>>> import numpy as np
>>> import numpy.linalg as la
>>> np.set_printoptions(precision=2, suppress=True, linewidth=140)
>>> def tidy(a):
...     return np.round(a, 2) + 0
... 
>>> W0 = np.load("mat.npy")
>>> print(W0)
[[ 4  4  4]
 [ 4  8  8]
 [ 4  8 12]]
>>> # symmetric, so the eigenvalues are real
>>> th = np.radians(180)
>>> R = np.eye(3)
>>> R[2, 2] = R[0, 0] = np.cos(th)
>>> R[2, 0], R[0, 2] = -np.sin(th), np.sin(th)
>>> print(tidy(R))
[[-1.  0.  0.]
 [ 0.  1.  0.]
 [ 0.  0. -1.]]
>>> A2 = W0 @ R.T
>>> print(np.allclose(la.norm(W0, axis=1), la.norm(A2, axis=1)))
True
>>> print(np.allclose(W0 @ W0.T, A2 @ A2.T))
True
>>> print(tidy(A2))
[[ -4.   4.  -4.]
 [ -4.   8.  -8.]
 [ -4.   8. -12.]]
>>> evals, V = la.eigh(W0)
>>> print(tidy(evals))
[ 1.23  2.57 20.2 ]
>>> print(np.unique(evals.round(6) + 0, return_counts=True)[1])
[1 1 1]
>>> print(tidy(np.abs(V[:, -1])))
[0.33 0.59 0.74]
>>> print(tidy(evals.sum()), np.trace(W0))
24.0 24
>>> print((evals > 1e-8).sum(), (evals < -1e-8).sum())
3 0
>>> print(tidy(V.T @ W0 @ V))
[[ 1.23  0.    0.  ]
 [ 0.    2.57  0.  ]
 [ 0.    0.   20.2 ]]
>>> m1 = np.loadtxt("dump.csv", delimiter=",")
>>> print(m1)
[[ 0.  1. -2.]
 [-3.  0.  3.]
 [-1.  1.  3.]]
>>> vec = np.array([0, 2, 3])
>>> print(np.sign((m1 @ vec).round(6)))
[-1.  1.  1.]
>>> print(m1 @ np.eye(3)[2])
[-2.  3.  3.]
>>> print(m1 @ np.ones(3))
[-1.  0.  3.]
>>> print(m1 * vec)
[[ 0.  2. -6.]
 [-0.  0.  9.]
 [-0.  2.  9.]]
>>> M = np.loadtxt("sample2.csv", delimiter=",")
>>> print(M)
[[0. 0. 0. 0. 2. 0.]
 [1. 0. 0. 0. 0. 0.]
 [0. 0. 0. 0. 0. 2.]
 [0. 1. 0. 0. 0. 0.]
 [0. 0. 0. 2. 0. 0.]
 [0. 0. 2. 0. 0. 0.]]
>>> # 2 groups of indices that never mix
>>> print(tidy(np.sort(np.abs(la.eigvals(M)))))
[1.41 1.41 1.41 1.41 2.   2.  ]
>>> print(np.allclose(M, M.T))
False
>>> print((M - M.T) / 2)
[[ 0.  -0.5  0.   0.   1.   0. ]
 [ 0.5  0.   0.  -0.5  0.   0. ]
 [ 0.   0.   0.   0.   0.   0. ]
 [ 0.   0.5  0.   0.  -1.   0. ]
 [-1.   0.   0.   1.   0.   0. ]
 [ 0.   0.   0.   0.   0.   0. ]]
